$ ipython --no-banner

In [1]: import numpy as np

In [2]: from numpy import linalg as LA

In [3]: np.set_printoptions(precision=1, suppress=True, linewidth=120)

In [4]: rnd = lambda a: np.round(a, 1) + 0

In [5]: A = np.load("case10.npy")

In [6]: A
Out[6]: 
array([[1, 0],
       [0, 1]])

In [7]: # a projection of rank 2

In [8]: vec = np.array([3, -3])

In [9]: target = A @ vec

In [10]: target
Out[10]: array([ 3, -3])

In [11]: rnd(LA.solve(A, -3 * target))
Out[11]: array([-9.,  9.])

In [12]: rnd(LA.solve(A, target + A[:, 0]))
Out[12]: array([ 4., -3.])

In [13]: rnd(LA.solve(A, A[:, 1]))
Out[13]: array([0., 1.])

In [14]: O, vecs = LA.qr(A[:, :1])[0], LA.qr(A[:, 1:])[0]

In [15]: s = LA.svd(O.T @ vecs, compute_uv=False)

In [16]: (s > 0.9).sum()
Out[16]: np.int64(0)

In [17]: rnd(LA.norm(O @ O.T - vecs @ vecs.T, 2))
Out[17]: np.float64(1.0)

In [18]: np.degrees(np.arccos(s.clip(0, 1)))
Out[18]: array([90.])

In [19]: mat = np.load("w.npy")

In [20]: mat
Out[20]: 
array([[-3, -3, -3],
       [-3, -6, -6],
       [-3, -6, -9]])

In [21]: # symmetric, so the eigenvalues are real

In [22]: rng = np.random.default_rng(141181)

In [23]: out = mat + rng.integers(-2, 3, (3, 1)) @ rng.integers(-2, 3, (1, 3))

In [24]: out
Out[24]: 
array([[-7, -5, -3],
       [ 1, -4, -6],
       [-7, -8, -9]])

In [25]: np.abs(out - mat).sum(axis=1)
Out[25]: array([6, 6, 6])

In [26]: rnd(LA.svd(out - mat, compute_uv=False))
Out[26]: array([7.7, 0. , 0. ])

In [27]: LA.matrix_rank(out - mat, tol=1e-8)
Out[27]: np.int64(1)

In [28]: out - mat
Out[28]: 
array([[-4, -2,  0],
       [ 4,  2,  0],
       [-4, -2,  0]])

In [29]: M = np.load("layer19.npy")

In [30]: M
Out[30]: 
array([[-1, -1, -1],
       [-1, -2, -2],
       [-1, -2, -3]])

In [31]: # symmetric

In [32]: def softmax(z):
    ...:     e = np.exp(z - z.max(axis=-1, keepdims=True))
    ...:     return e / e.sum(axis=-1, keepdims=True)
    ...: 

In [33]: rnd(softmax(10 * M[1]))
Out[33]: array([1., 0., 0.])

In [34]: rnd(softmax(M[1] + 2))
Out[34]: array([0.6, 0.2, 0.2])

In [35]: att = M @ M.T / np.sqrt(3)

In [36]: softmax(att).round(6).argmax(axis=1)
Out[36]: array([2, 2, 2])

In [37]: rnd(softmax(att + np.triu(np.full(att.shape, -np.inf), 1)))
Out[37]: 
array([[1. , 0. , 0. ],
       [0.1, 0.9, 0. ],
       [0. , 0.1, 0.8]])

In [38]: rnd(softmax(att))
Out[38]: 
array([[0.1, 0.3, 0.6],
       [0. , 0.2, 0.7],
       [0. , 0.1, 0.8]])
